% python3 -q
>>> import numpy as np
>>> np.set_printoptions(suppress=True, linewidth=120)
>>> def rnd(a):
...     return np.round(a, 3) + 0
... 
>>> M = np.load("m.npy")
>>> rnd(M)
array([[-1.434, -0.014, -0.351, -0.35 ,  1.303],
       [ 0.506, -0.676, -1.242,  1.205,  0.539],
       [-0.337,  0.499, -1.497, -0.694, -0.957],
       [ 0.928, -0.902, -0.232, -1.393,  0.575],
       [ 0.844,  1.575, -0.195, -0.064,  0.876]])
>>> B = np.array([[3, 2, 0], [-2, 3, -2], [-1, -3, 0], [-3, -2, -1], [1, 1, -2]])
>>> rnd(np.einsum("ij,ij->i", M, M))
array([4., 4., 4., 4., 4.])
>>> np.vstack([M, B.T]).shape
(8, 5)
>>> arr = np.load("case6.npy")
>>> arr
array([[1, 0, 0, 0, 0, 0, 0, 0, 0, 0, 0, 0, 0],
       [1, 1, 0, 0, 0, 0, 0, 0, 0, 0, 0, 0, 0],
       [2, 2, 1, 0, 0, 0, 0, 0, 0, 0, 0, 0, 0],
       [3, 2, 0, 1, 0, 0, 0, 0, 0, 0, 0, 0, 0],
       [1, 3, 3, 2, 1, 0, 0, 0, 0, 0, 0, 0, 0],
       [3, 0, 2, 0, 2, 1, 0, 0, 0, 0, 0, 0, 0],
       [0, 2, 2, 3, 0, 2, 1, 0, 0, 0, 0, 0, 0],
       [0, 2, 2, 2, 1, 0, 1, 1, 0, 0, 0, 0, 0],
       [1, 2, 2, 2, 2, 3, 2, 1, 1, 0, 0, 0, 0],
       [2, 1, 2, 1, 0, 2, 0, 1, 0, 1, 0, 0, 0],
       [2, 1, 1, 1, 0, 3, 1, 2, 1, 3, 1, 0, 0],
       [3, 2, 2, 2, 0, 3, 3, 1, 1, 2, 2, 1, 0],
       [1, 3, 2, 3, 1, 0, 2, 1, 3, 3, 1, 0, 1]])
>>> rnd(np.linalg.norm(arr, 2) / np.linalg.norm(arr))
np.float64(0.826)
>>> left, s, Vh = np.linalg.svd(arr, full_matrices=False)
>>> np.abs(left[:, 0]).round(6).argmax()
np.int64(11)
>>> rnd(np.cumsum(s ** 2) / np.sum(s ** 2))
array([0.682, 0.782, 0.87 , 0.928, 0.957, 0.977, 0.988, 0.995, 0.999, 1.   , 1.   , 1.   , 1.   ])
>>> rnd(s / s[0])
array([1.   , 0.383, 0.359, 0.291, 0.207, 0.17 , 0.128, 0.099, 0.076, 0.039, 0.014, 0.006, 0.   ])
>>> theta = np.radians(47)
>>> R = np.eye(13)
>>> R[4, 4] = R[8, 8] = np.cos(theta)
>>> R[4, 8], R[8, 4] = -np.sin(theta), np.sin(theta)
>>> B = arr @ R.T
>>> rnd(np.linalg.det(R)), rnd(np.trace(R))
(np.float64(1.0), np.float64(12.364))
>>> np.allclose(np.linalg.norm(arr, axis=1), np.linalg.norm(B, axis=1))
True
>>> np.allclose(arr @ arr.T, B @ B.T)
True
>>> rnd(np.abs(B - arr).max(axis=0))
array([0.   , 0.   , 0.   , 0.   , 2.512, 0.   , 0.   , 0.   , 1.463, 0.   , 0.   , 0.   , 0.   ])
>>> J = np.loadtxt("w.csv", delimiter=",")
>>> rnd(J)
array([[ 0.987, -0.093, -0.013, -0.067, -0.067, -0.093],
       [-0.093,  0.347, -0.093, -0.467, -0.467, -0.653],
       [-0.013, -0.093,  0.987, -0.067, -0.067, -0.093],
       [-0.067, -0.467, -0.067,  0.667, -0.333, -0.467],
       [-0.067, -0.467, -0.067, -0.333,  0.667, -0.467],
       [-0.093, -0.653, -0.093, -0.467, -0.467,  0.347]])
>>> G = J.T @ J
>>> np.allclose(G, G.T)
True
>>> rnd(np.diag(G))
array([1., 1., 1., 1., 1., 1.])
>>> (J @ J.T).shape
(6, 6)
>>> rnd(np.abs(np.linalg.eigvals(J)).max())
np.float64(1.0)
>>> rnd(J @ J)
array([[1., 0., 0., 0., 0., 0.],
       [0., 1., 0., 0., 0., 0.],
       [0., 0., 1., 0., 0., 0.],
       [0., 0., 0., 1., 0., 0.],
       [0., 0., 0., 0., 1., 0.],
       [0., 0., 0., 0., 0., 1.]])
>>> np.allclose(J @ J.T, J.T @ J)
True
>>> rnd(np.linalg.matrix_power(J, 3))
array([[ 0.987, -0.093, -0.013, -0.067, -0.067, -0.093],
       [-0.093,  0.347, -0.093, -0.467, -0.467, -0.653],
       [-0.013, -0.093,  0.987, -0.067, -0.067, -0.093],
       [-0.067, -0.467, -0.067,  0.667, -0.333, -0.467],
       [-0.067, -0.467, -0.067, -0.333,  0.667, -0.467],
       [-0.093, -0.653, -0.093, -0.467, -0.467,  0.347]])
>>> t3 = np.stack([M, 4 * M, M[::-1]])
>>> np.linalg.matrix_rank(t3)
array([5, 5, 5])
>>> data = np.load("layer2.npy")
>>> data
array([[-13.065, -17.221, -25.56 ,  15.041,  37.767,  -3.212, -29.794,  17.032,   6.373, -31.493],
       [ 16.944,  28.988, -38.32 , -28.981,   3.092,  12.734,   5.09 ,  18.879,   5.072,  -8.432],
       [-13.948, -14.437, -25.742,  14.356,  38.019,  -3.616, -30.242,  17.183,   7.65 , -31.235],
       [-10.849, -16.653, -25.091,  14.247,  37.427,  -3.043, -30.105,  18.788,   6.603, -31.298],
       [-25.681, -39.526,  14.114, -19.535,  -2.422,  -1.632,  -7.626,  -9.641,   0.789,  -8.077],
       [ 19.018,  30.271, -40.065, -28.745,   4.303,  11.656,   2.817,  20.455,   6.501,  -8.16 ],
       [ 17.101,  28.781, -40.667, -27.724,   3.9  ,  12.235,   4.362,  18.097,   5.562,  -7.326],
       [-11.802, -15.996, -26.12 ,  14.958,  37.723,  -4.121, -28.877,  17.248,   5.146, -30.462],
       [-13.142, -16.388, -25.438,  13.534,  36.121,  -4.222, -30.961,  19.665,   5.854, -32.656],
       [-12.057, -16.269, -25.488,  12.499,  37.419,  -3.461, -29.389,  18.117,   6.503, -30.262],
       [-26.177, -40.623,  16.815, -21.497,  -2.15 ,  -2.91 ,  -7.342,  -9.695,   3.491,  -7.849],
       [-11.744, -17.242, -25.444,  14.547,  36.78 ,  -4.667, -30.572,  17.726,   6.503, -29.72 ],
       [-25.619, -40.739,  16.798, -20.628,  -2.578,  -2.495,  -7.194, -10.89 ,   1.622,  -7.457],
       [-28.316, -37.02 ,  17.035, -21.396,  -4.552,  -0.883,  -7.635, -10.082,   1.504,  -8.603],
       [-26.493, -39.272,  15.851, -23.304,  -1.886,  -1.837,  -6.748,  -9.693,   2.162,  -7.897],
       [ 15.26 ,  29.774, -39.516, -28.393,   4.493,  11.419,   6.04 ,  20.282,   5.724,  -7.729],
       [-25.527, -41.   ,  16.329, -22.052,  -1.357,  -1.043,  -3.922,  -9.731,   1.739,  -8.047],
       [-25.424, -39.1  ,  15.738, -21.433,  -0.602,  -1.784,  -5.179, -11.182,   1.181,  -6.825],
       [ 17.519,  29.626, -41.709, -27.671,   3.65 ,  10.885,   3.517,  21.767,   5.339,  -8.015],
       [-11.114, -15.968, -26.518,  14.728,  36.626,  -3.447, -29.236,  17.957,   5.326, -29.312],
       [-11.633, -14.578, -23.212,  14.228,  36.211,  -4.184, -30.223,  16.436,   6.658, -30.315],
       [ 16.517,  32.188, -40.543, -27.15 ,   3.999,  11.953,   3.069,  20.372,   5.934,  -9.864],
       [-14.476, -16.551, -26.322,  12.537,  38.698,  -4.882, -29.418,  18.086,   5.725, -29.874],
       [-26.292, -40.929,  16.749, -20.797,  -2.251,  -3.111,  -6.461, -10.299,   1.294,  -8.011],
       [ 19.99 ,  28.863, -41.033, -29.098,   4.266,  11.432,   3.424,  19.968,   6.881,  -7.261],
       [ 21.02 ,  29.934, -39.243, -27.374,   3.267,  12.152,   4.712,  20.424,   5.392,  -5.467],
       [ 18.258,  32.3  , -39.394, -30.061,   4.231,  10.518,   4.606,  19.768,   5.423,  -6.902],
       [ 17.953,  28.526, -40.111, -29.094,   3.392,  12.343,   3.977,  19.649,   6.147,  -8.533],
       [-26.909, -41.622,  16.066, -21.629,   0.184,  -3.073,  -7.101,  -9.804,   2.907,  -7.566],
       [-12.081, -14.908, -25.329,  14.14 ,  37.348,  -4.098, -31.677,  19.221,   6.708, -28.978],
       [-25.586, -39.451,  16.33 , -23.074,  -2.728,  -1.687,  -4.974,  -8.914,   1.744,  -7.17 ]])
>>> B = np.c_[data[:, :9] @ np.array([[3, 3, -2, 2, -4, 2, -1, 4, -3],
...     [-2, 4, -5, 2, -3, -5, -4, 4, 2],
...     [2, 0, -3, -3, -1, 2, -5, 4, 5],
...     [-3, 4, -2, -5, 3, 0, 2, -3, -2],
...     [-4, -2, 0, -5, -3, -2, 1, 1, 3],
...     [-2, -5, -1, 3, -2, 3, 4, 5, 3],
...     [1, 0, 5, -3, 4, 1, -3, 0, -5],
...     [-2, 0, 0, 2, -5, 2, 0, 0, -4],
...     [-1, 4, -2, -1, -1, 5, 5, -5, -2]]), np.array([2, 4, -6, 9, -6, 1, 0, 5, -9, 5, 1, 3, 7, -3, -5, 7, -7, 9, 7, -5, 8, 2, -2, 1, -3, -1, 8, -8, 4, -9, -4])]
>>> rnd(B)
array([[-315.871,  -81.897,    0.329, -140.495, -142.98 ,  -40.18 ,  385.997, -278.665,   18.632,    2.   ],
       [ -72.417,    1.294,   -3.334,  391.887, -317.214,  -87.466,   64.86 ,  158.793, -190.126,    4.   ],
       [-324.624,  -69.526,  -14.299, -134.825, -153.445,  -51.707,  381.649, -277.887,   25.935,   -6.   ],
       [-310.07 ,  -75.398,   -8.946, -125.942, -165.971,  -32.112,  379.995, -263.916,   10.611,    9.   ],
       [ 112.661, -297.127,  207.644,  -65.06 ,  176.025,  151.481,   92.018, -160.294,  170.585,   -6.   ],
       [ -82.501,   22.276,  -22.279,  401.909, -346.784,  -90.855,   77.714,  153.209, -200.377,    1.   ],
       [ -81.885,    8.804,   -2.207,  387.136, -312.021,  -93.766,   83.226,  141.297, -198.545,    0.   ],
       [-311.697,  -73.815,    1.472, -137.023, -145.631,  -52.324,  369.902, -269.158,    8.805,    5.   ],
       [-310.313,  -78.558,   -4.821, -117.328, -160.17 ,  -42.489,  374.338, -274.733,   12.526,   -9.   ],
       [-306.986,  -82.772,    0.435, -122.263, -159.959,  -39.606,  373.828, -265.154,   14.54 ,    5.   ],
       [ 123.813, -294.197,  207.236,  -75.395,  173.157,  170.684,   87.291, -169.604,  177.682,    1.   ],
       [-305.59 ,  -70.225,   -4.263, -131.611, -150.64 ,  -38.332,  379.369, -280.431,    9.723,    3.   ],
       [ 128.367, -298.206,  209.076,  -76.385,  182.787,  162.86 ,   80.463, -159.519,  181.692,    7.   ],
       [ 118.349, -299.077,  193.119,  -53.449,  176.889,  148.714,   70.77 , -145.503,  198.065,   -3.   ],
       [ 122.373, -308.178,  212.174,  -59.948,  166.668,  158.013,   79.538, -151.625,  183.817,   -5.   ],
       [ -88.679,    8.119,    3.277,  379.093, -315.316,  -96.887,   67.107,  140.219, -202.066,    7.   ],
       [ 125.548, -313.904,  229.126,  -77.56 ,  180.008,  171.5  ,   78.71 , -149.903,  168.186,   -7.   ],
       [ 119.683, -303.556,  215.527,  -79.447,  178.346,  150.342,   73.972, -146.272,  180.731,    9.   ],
       [ -88.826,   20.008,   -6.677,  399.821, -333.084,  -97.409,   80.514,  136.137, -218.234,    7.   ],
       [-308.712,  -73.015,   -1.219, -123.425, -151.977,  -45.709,  374.208, -265.823,    2.597,   -5.   ],
       [-301.08 ,  -61.169,  -22.911, -130.65 , -153.833,  -45.835,  357.895, -258.375,   29.363,    8.   ],
       [ -97.972,   25.676,  -26.521,  396.256, -334.96 , -107.648,   75.42 ,  148.192, -194.435,    2.   ],
       [-316.924,  -89.57 ,   11.941, -135.208, -148.667,  -55.504,  373.413, -281.344,   18.386,   -2.   ],
       [ 126.94 , -300.547,  216.794,  -81.291,  186.147,  160.139,   75.827, -163.773,  177.184,    1.   ],
       [ -75.849,   20.862,  -11.074,  402.044, -341.497,  -82.872,   85.654,  145.595, -212.873,   -3.   ],
       [ -72.072,   27.574,  -18.609,  397.948, -339.53 ,  -83.674,   65.41 ,  166.033, -214.442,   -1.   ],
       [ -76.744,   24.37 ,  -18.046,  400.297, -340.289, -109.423,   48.99 ,  164.545, -195.723,    8.   ],
       [ -75.855,    7.676,   -4.767,  400.05 , -327.907,  -82.691,   81.878,  147.126, -202.744,   -8.   ],
       [ 114.546, -307.106,  218.742,  -88.466,  174.852,  164.663,   93.539, -174.689,  181.311,    4.   ],
       [-317.528,  -66.689,  -21.294, -120.96 , -172.572,  -46.965,  376.165, -268.374,   19.337,   -9.   ],
       [ 129.422, -305.991,  218.914,  -59.765,  169.633,  165.056,   69.758, -145.489,  169.447,   -4.   ]])
>>> np.linalg.matrix_rank(np.c_[data, B])
np.int64(11)
>>> left, s, Vh = np.linalg.svd(data)
>>> np.argmax(s[:-1] / (s[1:] + 1e-6)) + 1
np.int64(3)
>>> B = left[:, :3] @ np.diag(s[:3]) @ Vh[:3]
>>> rnd(np.abs(data - B).max())
np.float64(2.514)
>>> B = np.array([[5, 3, 3],
...     [0, 3, 4],
...     [4, 2, 4],
...     [2, 1, 4],
...     [3, 1, 0],
...     [2, 0, 0],
...     [3, 1, 5],
...     [4, 5, 4],
...     [3, 3, 3],
...     [2, 4, 5]])
>>> np.linalg.matrix_rank(data @ B)
np.int64(3)
>>> B @ data
Traceback (most recent call last):
  File "<python-input-47>", line 1, in <module>
    B @ data
    ~~^~~~~~
ValueError: matmul: Input operand 1 has a mismatch in its core dimension 0, with gufunc signature (n?,k),(k,m?)->(n?,m?) (size 31 is different from 3)
>>> np.linalg.matrix_rank(np.vstack([data, B.T]))
np.int64(10)
